% ipython --no-banner

In [1]: import numpy as np

In [2]: np.set_printoptions(suppress=True, linewidth=200)

In [3]: K = np.load("dump.npy")

In [4]: print(K)
[[ 6 -4 -5 -2 -5]
 [ 6 -4 -5 -2 -5]
 [ 2 -8 -9 -6 -9]
 [ 3 -7 -8 -5 -8]]

In [5]: print(np.allclose(K[:-1].T @ np.linalg.lstsq(K[:-1].T, K[-1])[0], K[-1]))
True

In [6]: print([round(float(x), 4) for x in np.linalg.svd(K, compute_uv=False)[:3]])
[25.6037, 5.7839, 0.0]

In [7]: print(np.argsort(-np.linalg.norm(K, axis=0).round(6), kind="stable")[:3])
[2 4 1]

In [8]: print(np.linalg.matrix_rank(K, rtol=0.1))
2

In [9]: B = np.array([[6, 2, -5], [-7, -2, -6], [-5, -5, 0], [1, -6, 7], [-8, 1, -2]])

In [10]: print(B.T @ K.T)
[[127 127 179 166]
 [ 52  52  92  82]
 [-10 -10  14   8]]

In [11]: print(np.einsum("ik,kj->ij", K, B))
[[127  52 -10]
 [127  52 -10]
 [179  92  14]
 [166  82   8]]

In [12]: print(np.linalg.matrix_rank(np.vstack([K, B.T])))
5

In [13]: r = np.linalg.matrix_rank(K)

In [14]: print(r)
2

In [15]: ns = np.linalg.svd(K)[2][r:].T

In [16]: print(np.round(K @ ns, 4) + 0)
[[0. 0. 0.]
 [0. 0. 0.]
 [0. 0. 0.]
 [0. 0. 0.]]

In [17]: print([int(np.linalg.matrix_rank(np.delete(K, i, axis=0))) for i in range(4)])
[2, 2, 2, 2]

In [18]: print(np.allclose(K @ ns, 0))
True

In [19]: print([int(np.linalg.matrix_rank(K[:i])) for i in range(1, len(K) + 1)])
[1, 1, 2, 2]

In [20]: print([int(np.linalg.matrix_rank(K[:, :j + 1])) for j in range(5)])
[1, 2, 2, 2, 2]

In [21]: left, sv, vt = np.linalg.svd(K)

In [22]: V = vt[:(sv > 1e-8).sum()]

In [23]: rng = np.random.default_rng(81)

In [24]: vec = K[1] + -1 * K[3] + rng.integers(2) * np.eye(5)[1]

In [25]: print(vec)
[3. 3. 3. 3. 3.]

In [26]: print(np.round(V.T @ V, 4))
[[ 0.9442  0.014  -0.0791  0.2    -0.0791]
 [ 0.014   0.2465  0.2698  0.2     0.2698]
 [-0.0791  0.2698  0.3047  0.2     0.3047]
 [ 0.2     0.2     0.2     0.2     0.2   ]
 [-0.0791  0.2698  0.3047  0.2     0.3047]]

In [27]: print(np.round(np.diag(V.T @ V), 4))
[0.9442 0.2465 0.3047 0.2    0.3047]

In [28]: print(np.linalg.matrix_rank(np.vstack([K, vec])))
2

In [29]: print(round(np.linalg.norm(vec - V.T @ V @ vec), 4))
0.0

In [30]: arr = np.load("m.npy")

In [31]: print(arr.round(4))
[[ 0.2045 -0.0682  0.2045 -0.3409]
 [-0.0682  0.0227 -0.0682  0.1136]
 [ 0.2045 -0.0682  0.2045 -0.3409]
 [-0.3409  0.1136 -0.3409  0.5682]]

In [32]: vals, V = np.linalg.eigh(arr)

In [33]: print(np.round(V.T @ arr @ V, 4) + 0)
[[0. 0. 0. 0.]
 [0. 0. 0. 0.]
 [0. 0. 0. 0.]
 [0. 0. 0. 1.]]

In [34]: print(np.unique(vals.round(6) + 0, return_counts=True)[1])
[3 1]

In [35]: print(round(vals.sum(), 4), np.trace(arr))
1.0 1.0

In [36]: print(np.round(np.abs(V[:, -1]), 4))
[0.4523 0.1508 0.4523 0.7538]

In [37]: print(np.round(np.linalg.svd(arr, compute_uv=False), 4) + 0)
[1. 0. 0. 0.]

In [38]: print(np.round(V.T @ V, 4) + 0)
[[1. 0. 0. 0.]
 [0. 1. 0. 0.]
 [0. 0. 1. 0.]
 [0. 0. 0. 1.]]
